>>> import numpy as np
>>> np.set_printoptions(precision=3, suppress=True, linewidth=160)
>>> X = np.loadtxt("w.csv", delimiter=",")
>>> print(X)
[[ 2. -5.  2. -5.]
 [-3.  3. -3.  3.]
 [ 2. -5.  2. -5.]
 [-3.  3. -3.  3.]]
>>> print(X @ np.linalg.pinv(X) @ X)
[[ 2. -5.  2. -5.]
 [-3.  3. -3.  3.]
 [ 2. -5.  2. -5.]
 [-3.  3. -3.  3.]]
>>> print(np.unique(X.round(6), axis=0).shape)
(2, 4)
>>> print(np.abs(np.diag(np.linalg.qr(X)[1])) > 1e-9)
[ True  True False False]
>>> print(np.allclose(X[:-1].T @ np.linalg.lstsq(X[:-1].T, X[-1])[0], X[-1]))
True
>>> r = np.linalg.matrix_rank(X)
>>> print(r)
2
>>> ns = np.linalg.svd(X)[2][r:].T
>>> print(np.round(ns @ ns.T, 3) + 0)
[[ 0.5  0.  -0.5  0. ]
 [ 0.   0.5  0.  -0.5]
 [-0.5  0.   0.5  0. ]
 [ 0.  -0.5  0.   0.5]]
>>> print(np.round(X @ ns, 3) + 0)
[[0. 0.]
 [0. 0.]
 [0. 0.]
 [0. 0.]]
>>> print(np.allclose(X @ ns, 0))
True
>>> print([int(np.linalg.matrix_rank(np.delete(X, i, axis=0))) for i in range(4)])
[2, 2, 2, 2]
>>> left, sv, Vh = np.linalg.svd(X)
>>> print(sv.round(3) + 0)
[13.447  2.677  0.     0.   ]
>>> other = left[:, :2] @ np.diag(sv[:2]) @ Vh[:2]
>>> print(round(float(np.abs(X - other).max()), 3))
0.0
>>> print(other)
[[ 2. -5.  2. -5.]
 [-3.  3. -3.  3.]
 [ 2. -5.  2. -5.]
 [-3.  3. -3.  3.]]
>>> print(round(np.linalg.norm(X - other) / np.linalg.norm(X), 3))
0.0
>>> mat = np.load("data.npy")
>>> print(mat)
[[ 0.576 -1.424  2.576]
 [ 0.371 -1.629  2.371]
 [ 0.746 -1.254  2.746]
 [ 0.12  -1.88   2.12 ]
 [ 0.986 -1.014  2.986]
 [-0.031 -2.031  1.969]
 [ 1.231 -0.769  3.231]
 [-0.372 -2.372  1.628]
 [-0.372 -2.372  1.628]
 [-0.959 -2.959  1.041]
 [ 0.755 -1.245  2.755]
 [-0.439 -2.439  1.561]
 [-0.826 -2.826  1.174]
 [-1.065 -3.065  0.935]
 [-0.356 -2.356  1.644]
 [ 0.74  -1.26   2.74 ]
 [-0.76  -2.76   1.24 ]
 [-0.836 -2.836  1.164]
 [ 0.965 -1.035  2.965]]
>>> C = mat[[10, 12]].astype(float)
>>> for _ in range(7):
...     z = np.linalg.norm(mat[:, None] - C, axis=-1).argmin(axis=1)
...     C = np.array([mat[z == j].mean(axis=0) for j in range(2)])
... 
>>> print(z)
[0 0 0 0 0 1 0 1 1 1 0 1 1 1 1 0 1 1 0]
>>> print(C)
[[ 0.721 -1.279  2.721]
 [-0.602 -2.602  1.398]]
>>> print(np.bincount(z))
[ 9 10]
>>> print(np.linalg.norm(C, axis=1))
[3.092 3.014]
>>> print(round(float(np.linalg.norm(C[0], 1)), 3), np.round(np.linalg.norm(C[0], np.inf), 3))
4.721 2.721
>>> print(round(np.linalg.norm(C, 1), 3), np.round(np.linalg.norm(C, np.inf), 3))
4.12 4.721
>>> K = np.array([[0, 1, 1], [1, 0, 1], [1, 1, 0]])
>>> q, r_ = np.linalg.qr(K)
>>> print(r_)
[[-1.414 -0.707 -0.707]
 [ 0.     1.225  0.408]
 [ 0.     0.    -1.155]]
>>> print(np.allclose(r_.T @ r_, K.T @ K))
True
>>> print(np.round(q @ r_, 3) + 0)
[[0. 1. 1.]
 [1. 0. 1.]
 [1. 1. 0.]]
>>> print(round(np.trace(q @ q.T), 3))
3.0
>>> print(np.round(q.T @ q, 3) + 0)
[[1. 0. 0.]
 [0. 1. 0.]
 [0. 0. 1.]]
>>> E = np.load("arr.npy")
>>> print(E)
[[2. 0. 0. 0.]
 [0. 2. 0. 0.]
 [0. 0. 3. 1.]
 [0. 0. 1. 3.]]
>>> low = np.linalg.cholesky(E)
>>> print(np.round(np.prod(np.diag(low)) ** 2, 3), round(float(np.linalg.det(E)), 3))
32.0 32.0
>>> print(np.diag(low) ** 2)
[2.    2.    3.    2.667]
>>> print(low @ low.T)
[[2. 0. 0. 0.]
 [0. 2. 0. 0.]
 [0. 0. 3. 1.]
 [0. 0. 1. 3.]]
>>> print(low)
[[1.414 0.    0.    0.   ]
 [0.    1.414 0.    0.   ]
 [0.    0.    1.732 0.   ]
 [0.    0.    0.577 1.633]]
>>> print(E / np.sqrt(np.outer(np.diag(E), np.diag(E))))
[[1.    0.    0.    0.   ]
 [0.    1.    0.    0.   ]
 [0.    0.    1.    0.333]
 [0.    0.    0.333 1.   ]]
>>> vec = np.array([2, 2, 2, 2])
>>> rhs = low @ vec
>>> beta, lr = np.zeros(4), 1 / np.linalg.norm(low, 2) ** 2
>>> for i in range(150):
...     beta -= lr * low.T @ (low @ beta - rhs)
...     if i % 50 == 0: print(i, round(np.linalg.norm(low @ beta - rhs), 3))
... 
0 2.028
50 0.0
100 0.0
>>> print(beta)
[2. 2. 2. 2.]
>>> print(round(float(np.linalg.cond(low)), 3))
1.414
>>> A = np.load("mat.npy")
>>> print(A)
[[0.667 0.333]
 [0.    1.   ]]
>>> proj = np.triu(np.array([[-2, -2], [2, -1]]), 1) + np.eye(2)
>>> other = proj @ A @ np.linalg.inv(proj)
>>> print(np.linalg.matrix_rank(other))
2
>>> print(np.poly(other))
[ 1.    -1.667  0.667]
